>>> import numpy as np
>>> import numpy.linalg as la
>>> np.set_printoptions(precision=4, suppress=True, linewidth=160, legacy="1.25")
>>> tidy = lambda a: np.round(a, 4) + 0
>>> mat = np.loadtxt("layer2.csv", delimiter=",")
>>> mat
array([[6., 5., 0., 5., 0., 0., 0., 0., 0., 5., 5., 0., 0., 0.],
       [5., 6., 0., 5., 0., 0., 0., 0., 0., 5., 5., 0., 0., 0.],
       [0., 0., 6., 0., 5., 5., 0., 5., 0., 0., 0., 5., 0., 0.],
       [5., 5., 0., 6., 0., 0., 0., 0., 0., 5., 5., 0., 0., 0.],
       [0., 0., 5., 0., 6., 5., 0., 5., 0., 0., 0., 5., 0., 0.],
       [0., 0., 5., 0., 5., 6., 0., 5., 0., 0., 0., 5., 0., 0.],
       [0., 0., 0., 0., 0., 0., 6., 0., 5., 0., 0., 0., 5., 5.],
       [0., 0., 5., 0., 5., 5., 0., 6., 0., 0., 0., 5., 0., 0.],
       [0., 0., 0., 0., 0., 0., 5., 0., 6., 0., 0., 0., 5., 5.],
       [5., 5., 0., 5., 0., 0., 0., 0., 0., 6., 5., 0., 0., 0.],
       [5., 5., 0., 5., 0., 0., 0., 0., 0., 5., 6., 0., 0., 0.],
       [0., 0., 5., 0., 5., 5., 0., 5., 0., 0., 0., 6., 0., 0.],
       [0., 0., 0., 0., 0., 0., 5., 0., 5., 0., 0., 0., 6., 5.],
       [0., 0., 0., 0., 0., 0., 5., 0., 5., 0., 0., 0., 5., 6.]])
>>> x = np.ones(14)
>>> for _ in range(6):
...     x = mat @ x
...     x /= la.norm(x)
...     print(round(x @ mat @ x, 4))
... 
24.9653
25.2727
25.5002
25.6622
25.7744
25.8504
>>> tidy(x)
array([0.3115, 0.3115, 0.3115, 0.3115, 0.3115, 0.3115, 0.0865, 0.3115, 0.0865, 0.3115, 0.3115, 0.3115, 0.0865, 0.0865])
>>> tidy(la.eigvalsh(mat)[-1])
26.0
>>> U, sv, Vh = la.svd(mat)
>>> tidy(sv)
array([26., 26., 21.,  1.,  1.,  1.,  1.,  1.,  1.,  1.,  1.,  1.,  1.,  1.])
>>> np.argmax(sv[:-1] / (sv[1:] + 1e-6)) + 1
3
>>> M2 = U[:, :3] @ np.diag(sv[:3]) @ Vh[:3]
>>> la.matrix_rank(M2)
3
>>> la.matrix_rank(mat, rtol=0.05)
3
>>> tidy(np.abs(mat - M2).max())
0.8
>>> tidy(np.sort(la.eigvals(mat).real))
array([ 1.,  1.,  1.,  1.,  1.,  1.,  1.,  1.,  1.,  1.,  1., 21., 26., 26.])
>>> M2 = np.array([[-3, 1, 2, 3, 3, 2, 2, -1, 3],
...     [3, -2, 1, -1, 3, 3, -1, 2, 3],
...     [2, -2, -1, 2, 1, 3, -1, -1, 1],
...     [-3, 2, -2, 1, 3, -1, -3, 3, -1],
...     [3, 2, -2, -3, 3, 3, 2, 0, -3],
...     [-1, 1, -2, -2, 1, 2, -3, -2, -2],
...     [0, 0, 1, -3, -1, -3, 0, 0, 2],
...     [-3, -2, 3, 3, 3, 0, 1, 0, -3],
...     [-1, 1, 0, 2, 1, 3, 2, -1, -3]])
>>> M = np.triu(M2)
>>> M
array([[-3,  1,  2,  3,  3,  2,  2, -1,  3],
       [ 0, -2,  1, -1,  3,  3, -1,  2,  3],
       [ 0,  0, -1,  2,  1,  3, -1, -1,  1],
       [ 0,  0,  0,  1,  3, -1, -3,  3, -1],
       [ 0,  0,  0,  0,  3,  3,  2,  0, -3],
       [ 0,  0,  0,  0,  0,  2, -3, -2, -2],
       [ 0,  0,  0,  0,  0,  0,  0,  0,  2],
       [ 0,  0,  0,  0,  0,  0,  0,  0, -3],
       [ 0,  0,  0,  0,  0,  0,  0,  0, -3]])
>>> rk = la.matrix_rank(M)
>>> rk
7
>>> ns = la.svd(M)[2][rk:].T
>>> [int(la.matrix_rank(M[:i])) for i in range(1, len(M) + 1)]
[1, 2, 3, 4, 5, 6, 7, 7, 7]
>>> [int(la.matrix_rank(np.delete(M, i, axis=0))) for i in range(9)]
[6, 6, 6, 6, 6, 6, 7, 7, 7]
>>> tidy(M @ ns)
array([[0., 0.],
       [0., 0.],
       [0., 0.],
       [0., 0.],
       [0., 0.],
       [0., 0.],
       [0., 0.],
       [0., 0.],
       [0., 0.]])
>>> la.matrix_rank(M.T @ M), la.matrix_rank(M @ M.T)
(7, 7)
>>> X = np.array([[1, -4, 16, -64],
...     [1, -3, 9, -27],
...     [1, -2, 4, -8],
...     [1, -1, 1, -1],
...     [1, 0, 0, 0],
...     [1, 1, 1, 1],
...     [1, 2, 4, 8],
...     [1, 3, 9, 27]])
>>> x = np.array([-2, 3, -3, -3])
>>> target = X @ x
>>> tidy(la.lstsq(X, target)[0])
array([-2.,  3., -3., -3.])
>>> tidy(la.solve(X.T @ X, X.T @ target))
array([-2.,  3., -3., -3.])
>>> rng = np.random.default_rng(557)
>>> target = target + 0.1 * rng.normal(size=8)
>>> tidy(target)
array([ 130.0823,   42.9792,    3.9067,   -4.9453,   -2.1487,   -5.1015,  -31.9832, -100.8846])
>>> coef, *_ = la.lstsq(X, target)
>>> tidy(la.norm(target - X @ coef))
0.1624
>>> tidy(coef)
array([-2.0913,  3.0015, -2.9828, -2.9982])
>>> tidy(X.T @ (target - X @ coef))
array([0., 0., 0., 0.])
>>> P = X @ la.solve(X.T @ X, X.T)
>>> tidy(np.diag(P))
array([0.8939, 0.3745, 0.4177, 0.3139, 0.3139, 0.4177, 0.3745, 0.8939])
>>> tidy(P @ X[:, 2])
array([16.,  9.,  4.,  1.,  0.,  1.,  4.,  9.])
>>> t3 = np.stack([X, 2 * X, X[::-1]])
>>> la.matrix_rank(t3)
array([4, 4, 4])
>>> t3.sum(axis=0)
array([[   4,   -9,   57, -165],
       [   4,   -7,   31,  -73],
       [   4,   -5,   13,  -23],
       [   4,   -3,    3,   -3],
       [   4,   -1,    1,   -1],
       [   4,    1,    7,   -5],
       [   4,    3,   21,   -3],
       [   4,    5,   43,   17]])
>>> (t3 @ X.T).shape
(3, 8, 8)
>>> t3.shape
(3, 8, 4)
>>> tidy(la.norm(t3, axis=(1, 2)))
array([ 78.6638, 157.3277,  78.6638])
>>> M2 = np.c_[X[:, :2] @ np.array([[3, -1], [-1, -2]]), np.array([-8, 6, 0, -7, -6, -6, -3, 5])]
>>> M2
array([[ 7,  7, -8],
       [ 6,  5,  6],
       [ 5,  3,  0],
       [ 4,  1, -7],
       [ 3, -1, -6],
       [ 2, -3, -6],
       [ 1, -5, -3],
       [ 0, -7,  5]])
>>> la.matrix_rank(np.c_[X, M2])
5
>>> tidy(la.norm(la.qr(X)[0].T @ M2, axis=0) ** 2 / ((M2 ** 2).sum(axis=0) + 1e-12))
array([1.    , 1.    , 0.7501])
>>> arr = np.load("out11.npy")
>>> arr
array([[ 0,  0,  1,  2,  2],
       [ 2,  1,  1,  2,  0],
       [ 1,  0,  1,  0,  1],
       [ 1,  1,  2,  1,  1],
       [ 0,  2,  1,  1,  0],
       [ 0,  1,  2,  2,  1],
       [ 2,  0,  1,  0,  2],
       [ 2,  2,  0,  0,  0],
       [ 2,  2,  2,  2,  0],
       [ 1,  0,  0,  2,  2],
       [ 2,  1,  1,  2,  0],
       [ 1,  2,  1,  0,  1],
       [ 2,  0,  1,  2,  0],
       [-4, -2, -1, -2,  2]])
>>> d = la.norm(arr[:, None] - arr[None], axis=-1)
>>> d[7].round(6).argsort(kind="stable")[:4]
array([ 7, 11,  1,  4])
>>> d.mean(axis=1).argmax()
13
>>> tidy(d[:5, :5])
array([[0.    , 3.    , 2.4495, 2.2361, 3.    ],
       [3.    , 0.    , 2.6458, 2.    , 2.4495],
       [2.4495, 2.6458, 0.    , 1.7321, 2.6458],
       [2.2361, 2.    , 1.7321, 0.    , 2.    ],
       [3.    , 2.4495, 2.6458, 2.    , 0.    ]])
>>> tidy(la.norm(arr - arr.mean(axis=0), axis=1))
array([1.8858, 1.7685, 1.2474, 1.1271, 1.7685, 1.7276, 2.0316, 2.3571, 2.417 , 1.9233, 1.7685, 1.6429, 1.8858, 6.7071])
>>> tidy(la.norm(arr, axis=1))
array([3.    , 3.1623, 1.7321, 2.8284, 2.4495, 3.1623, 3.    , 2.8284, 4.    , 3.    , 3.1623, 2.6458, 3.    , 5.3852])
>>> la.matrix_rank(d ** 2)
7
>>> np.unravel_index(d.round(6).argmax(), d.shape)
(8, 13)
>>> np.flatnonzero(d[7] < d.mean() / 2)
array([7])
>>> basis = arr[[5, 10]].astype(float)
>>> for _ in range(5):
...     idx = la.norm(arr[:, None] - basis, axis=-1).argmin(axis=1)
...     basis = np.array([arr[idx == j].mean(axis=0) for j in range(2)])
... 
>>> idx
array([0, 1, 0, 1, 1, 1, 0, 1, 1, 0, 1, 1, 1, 0])
>>> np.abs(basis[1] - basis[0]).argmax()
1
>>> np.bincount(idx)
array([5, 9])
>>> tidy(basis)
array([[ 0.    , -0.4   ,  0.4   ,  0.4   ,  1.8   ],
       [ 1.3333,  1.3333,  1.2222,  1.3333,  0.3333]])
>>> idx = rng.permutation(5)
>>> M2 = arr[:, idx] * rng.choice([-1, 1], 5)
>>> M2
array([[ 0, -2,  1,  0,  2],
       [-2,  0,  1,  1,  2],
       [-1, -1,  1,  0,  0],
       [-1, -1,  2,  1,  1],
       [ 0,  0,  1,  2,  1],
       [ 0, -1,  2,  1,  2],
       [-2, -2,  1,  0,  0],
       [-2,  0,  0,  2,  0],
       [-2,  0,  2,  2,  2],
       [-1, -2,  0,  0,  2],
       [-2,  0,  1,  1,  2],
       [-1, -1,  1,  2,  0],
       [-2,  0,  1,  0,  2],
       [ 4, -2, -1, -2, -2]])
>>> U, _, Vh = la.svd(arr.T @ M2)
>>> tidy(la.lstsq(arr, M2)[0])
array([[-1.,  0.,  0.,  0.,  0.],
       [ 0.,  0.,  0.,  1.,  0.],
       [ 0.,  0.,  1.,  0.,  0.],
       [ 0.,  0.,  0.,  0.,  1.],
       [ 0., -1.,  0.,  0.,  0.]])
